$ python3 -q
>>> import numpy as np
>>> from numpy import linalg as LA
>>> np.set_printoptions(precision=1, suppress=True, linewidth=120, floatmode="fixed")
>>> M2 = np.array([[-2, -8], [3, -8], [-4, -3], [1, 8], [-2, -8]])
>>> Z = np.array([[4, 3, 4, -1, -1, 3, 4], [-1, -4, 3, -1, 5, 2, -1]])
>>> F = M2 @ Z
>>> F
array([[  0,  26, -32,  10, -38, -22,   0],
       [ 20,  41, -12,   5, -43,  -7,  20],
       [-13,   0, -25,   7, -11, -18, -13],
       [ -4, -29,  28,  -9,  39,  19,  -4],
       [  0,  26, -32,  10, -38, -22,   0]])
>>> left, s, Vt = LA.svd(F)
>>> V = Vt[:(s > 1e-8).sum()]
>>> rng = np.random.default_rng(551329)
>>> vec = F[4] + 4 * F[0] + rng.integers(2) * np.eye(7)[4]
>>> vec
array([   0.0,  130.0, -160.0,   50.0, -190.0, -110.0,    0.0])
>>> np.round(np.diag(V.T @ V), 1) + 0
array([0.2, 0.4, 0.4, 0.0, 0.4, 0.2, 0.2])
>>> np.allclose(V.T @ V @ vec, vec)
True
>>> LA.matrix_rank(np.vstack([F, vec]))
np.int64(2)
>>> X = np.array([[6, -6, -3, 6, 3, 3, -6],
...     [6, -6, -3, 6, 3, 3, -6],
...     [2, -2, -1, 2, 1, 1, -2],
...     [0, 0, 0, 0, 0, 0, 0],
...     [4, -4, -2, 4, 2, 2, -4],
...     [6, -6, -3, 6, 3, 3, -6],
...     [2, -2, -1, 2, 1, 1, -2],
...     [0, 0, 0, 0, 0, 0, 0]])
>>> M2 = X + rng.integers(-2, 3, (8, 1)) @ rng.integers(-2, 3, (1, 7))
>>> M2
array([[  8,  -2,   1,   6,   1,   3, -10],
       [  4, -10,  -7,   6,   5,   3,  -2],
       [  4,   2,   3,   2,  -1,   1,  -6],
       [  0,   0,   0,   0,   0,   0,   0],
       [  2,  -8,  -6,   4,   4,   2,   0],
       [  4, -10,  -7,   6,   5,   3,  -2],
       [  0,  -6,  -5,   2,   3,   1,   2],
       [  0,   0,   0,   0,   0,   0,   0]])
>>> np.abs(M2 - X).sum(axis=1)
array([16, 16, 16,  0, 16, 16, 16,  0])
>>> LA.matrix_rank(M2 - X, tol=1e-8)
np.int64(1)
>>> LA.lstsq(X[:-1].T, X[-1])[2]
np.int32(1)
>>> round(np.trace(LA.pinv(X) @ X), 1)
np.float64(1.0)
>>> np.allclose(X[:-1].T @ LA.lstsq(X[:-1].T, X[-1])[0], X[-1])
True
>>> t = np.radians(135)
>>> R = np.eye(7)
>>> R[5, 5] = R[2, 2] = np.cos(t)
>>> R[5, 2], R[2, 5] = -np.sin(t), np.sin(t)
>>> R
array([[ 1.0,  0.0,  0.0,  0.0,  0.0,  0.0,  0.0],
       [ 0.0,  1.0,  0.0,  0.0,  0.0,  0.0,  0.0],
       [ 0.0,  0.0, -0.7,  0.0,  0.0,  0.7,  0.0],
       [ 0.0,  0.0,  0.0,  1.0,  0.0,  0.0,  0.0],
       [ 0.0,  0.0,  0.0,  0.0,  1.0,  0.0,  0.0],
       [ 0.0,  0.0, -0.7,  0.0,  0.0, -0.7,  0.0],
       [ 0.0,  0.0,  0.0,  0.0,  0.0,  0.0,  1.0]])
>>> M2 = X @ R.T
>>> np.allclose(X @ X.T, M2 @ M2.T)
True
>>> np.allclose(LA.norm(X, axis=1), LA.norm(M2, axis=1))
True
